>>> import numpy as np
>>> np.set_printoptions(precision=1, suppress=True, linewidth=200, legacy="1.25")
>>> def rd(a):
...     return np.round(a, 1) + 0
... 
>>> mat = np.loadtxt("data.csv", delimiter=",")
>>> mat
array([[ 29.,  -8.,  -4.,  27.],
       [ -8.,  17.,   7.,  -7.],
       [ -4.,   7.,  24., -14.],
       [ 27.,  -7., -14.,  49.]])
>>> # symmetric, so the eigenvalues are real
>>> B = np.linalg.inv(mat)
>>> rd(np.linalg.slogdet(mat)[0])
1.0
>>> rd(mat @ B)
array([[1., 0., 0., 0.],
       [0., 1., 0., 0.],
       [0., 0., 1., 0.],
       [0., 0., 0., 1.]])
>>> print(rd(np.linalg.det(mat) * np.linalg.det(B)))
1.0
>>> print(rd(np.linalg.det(mat) * B))
[[14455.  4970. -3927. -8377.]
 [ 4970. 13164. -4214. -2062.]
 [-3927. -4214. 10231.  4485.]
 [-8377. -2062.  4485.  9051.]]
>>> t3 = np.stack([mat, 4 * mat, mat[::-1]])
>>> rd(np.linalg.norm(t3, axis=(1, 2)))
array([ 79.5, 317.8,  79.5])
>>> t3.sum(axis=0)
array([[172., -47., -34., 184.],
       [-44.,  92.,  59., -49.],
       [-28.,  52., 127., -77.],
       [164., -43., -74., 272.]])
>>> np.linalg.matrix_rank(t3.reshape(3, -1))
2
>>> print(np.einsum("bij,cij->bc", t3, t3))
[[  6313.  25252.   5270.]
 [ 25252. 101008.  21080.]
 [  5270.  21080.   6313.]]
>>> t3.shape
(3, 4, 4)
>>> F = np.loadtxt("w.csv", delimiter=",")
>>> F
array([[0., 1., 1., 1.],
       [1., 0., 1., 1.],
       [1., 1., 0., 1.],
       [1., 1., 1., 0.]])
>>> # symmetric
>>> x = np.array([2, 1, 2, 0])
>>> a = np.maximum(F @ x, 0)
>>> print(F * (a > 1e-9)[:, None])
[[0. 1. 1. 1.]
 [1. 0. 1. 1.]
 [1. 1. 0. 1.]
 [1. 1. 1. 0.]]
>>> a
array([3., 4., 3., 5.])
>>> u = np.array([6, 2, 4, 1])
>>> B = F + np.outer(u, np.eye(4)[3])
>>> print(np.linalg.matrix_rank(np.linalg.inv(B) - np.linalg.inv(F), tol=1e-8))
1
>>> B
array([[0., 1., 1., 7.],
       [1., 0., 1., 3.],
       [1., 1., 0., 5.],
       [1., 1., 1., 1.]])
>>> rd(np.sort(np.abs(np.linalg.eigvals(B))))
array([1. , 1. , 2.4, 5.4])
>>> B @ B
array([[ 9.,  8.,  8., 15.],
       [ 4.,  5.,  4., 15.],
       [ 6.,  6.,  7., 15.],
       [ 3.,  3.,  3., 16.]])
>>> F @ F
array([[3., 2., 2., 2.],
       [2., 3., 2., 2.],
       [2., 2., 3., 2.],
       [2., 2., 2., 3.]])
>>> np.argwhere(np.triu(F))
array([[0, 1],
       [0, 2],
       [0, 3],
       [1, 2],
       [1, 3],
       [2, 3]])
>>> Lm = np.diag(F.sum(axis=1)) - F
>>> rd(np.linalg.eigvalsh(Lm))
array([0., 4., 4., 4.])
>>> np.linalg.matrix_rank(Lm)
3
>>> ev, V = np.linalg.eig(F)
>>> rd(ev)
array([-1.,  3., -1., -1.])
>>> rd(np.sort(np.linalg.eigvals(F.T)))
array([-1., -1., -1.,  3.])
>>> W0 = np.load("test0.npy")
>>> W0
array([[0, 0, 0, 1],
       [0, 0, 1, 0],
       [0, 1, 0, 0],
       [1, 0, 0, 0]])
>>> W0 @ W0
array([[1, 0, 0, 0],
       [0, 1, 0, 0],
       [0, 0, 1, 0],
       [0, 0, 0, 1]])
>>> rd(np.sort(np.linalg.eigvals(W0).real))
array([-1., -1.,  1.,  1.])
>>> rd(np.linalg.det(W0))
1.0
>>> rng = np.random.default_rng(589)
>>> B = W0 + rng.integers(-2, 3, (4, 1)) @ rng.integers(-2, 3, (1, 4))
>>> B
array([[ 0,  0,  0,  1],
       [ 0,  1,  1,  2],
       [ 0,  2,  0,  2],
       [ 1, -1,  0, -2]])
>>> rd(np.linalg.svd(B - W0, compute_uv=False))
array([3.9, 0. , 0. , 0. ])
>>> B - W0
array([[ 0,  0,  0,  0],
       [ 0,  1,  0,  2],
       [ 0,  1,  0,  2],
       [ 0, -1,  0, -2]])
>>> np.abs(B - W0).sum(axis=1)
array([0, 3, 3, 3])
